$ python -q
>>> import numpy as np
>>> import numpy.linalg as la
>>> np.set_printoptions(precision=3, suppress=True, linewidth=200)
>>> basis = np.array([[-2, -7, 7, -9], [6, 1, -8, 0]])
>>> F = np.repeat(basis, 17 // 2, axis=0)
>>> rng = np.random.default_rng(57)
>>> F = F + 0.1 * rng.normal(size=F.shape)
>>> F
array([[-1.967, -6.954,  7.156, -8.867],
       [-1.984, -6.963,  6.881, -9.04 ],
       [-1.968, -6.922,  6.919, -9.083],
       [-1.948, -6.926,  6.891, -8.967],
       [-1.866, -6.998,  7.09 , -8.896],
       [-2.075, -7.044,  6.866, -9.115],
       [-2.02 , -6.934,  7.052, -9.048],
       [-2.175, -7.002,  7.091, -8.964],
       [ 6.054,  1.199, -7.851, -0.017],
       [ 5.78 ,  1.125, -8.047,  0.053],
       [ 5.909,  1.035, -8.086,  0.043],
       [ 5.927,  0.959, -8.08 ,  0.041],
       [ 6.024,  1.025, -8.092, -0.015],
       [ 5.89 ,  0.96 , -7.981,  0.011],
       [ 6.149,  1.016, -8.027, -0.079],
       [ 6.049,  0.951, -7.873, -0.218]])
>>> B = F / np.sqrt((F ** 2).mean(axis=1, keepdims=True))
>>> B[7]
array([-0.32 , -1.031,  1.044, -1.32 ])
>>> la.matrix_rank(B) == la.matrix_rank(F)
np.True_
>>> cen = (F - F.mean(axis=0)) / F.std(axis=0)
>>> cen.std(axis=0)
array([1., 1., 1., 1.])
>>> np.argwhere(np.abs(cen) > 2)
array([], shape=(0, 2), dtype=int64)
>>> beta = la.lstsq(np.delete(cen, 1, axis=1), cen[:, 1])[0]
>>> beta
array([ 0.236, -0.307,  0.457])
>>> np.round(1 - np.var(cen[:, 1] - np.delete(cen, 1, axis=1) @ beta), 3)
np.float64(1.0)
>>> cen = F - F.mean(axis=0)
>>> evecs = la.svd(cen)[2][:2]
>>> B = cen - cen @ evecs.T @ evecs
>>> np.diag(evecs.T @ evecs)
array([0.876, 0.171, 0.761, 0.191])
>>> B.std(axis=0)
array([0.03 , 0.06 , 0.047, 0.079])
>>> round(la.norm(B) / la.norm(cen), 3)
np.float64(0.011)
>>> B = np.array([[5, 4, 5, 2, 5]])
>>> M = B.T @ B
>>> M
array([[25, 20, 25, 10, 25],
       [20, 16, 20,  8, 20],
       [25, 20, 25, 10, 25],
       [10,  8, 10,  4, 10],
       [25, 20, 25, 10, 25]])
>>> T = np.stack([M, -3 * M, M[::-1]])
>>> T.sum(axis=0)
array([[-25, -20, -25, -10, -25],
       [-30, -24, -30, -12, -30],
       [-25, -20, -25, -10, -25],
       [  0,   0,   0,   0,   0],
       [-25, -20, -25, -10, -25]])
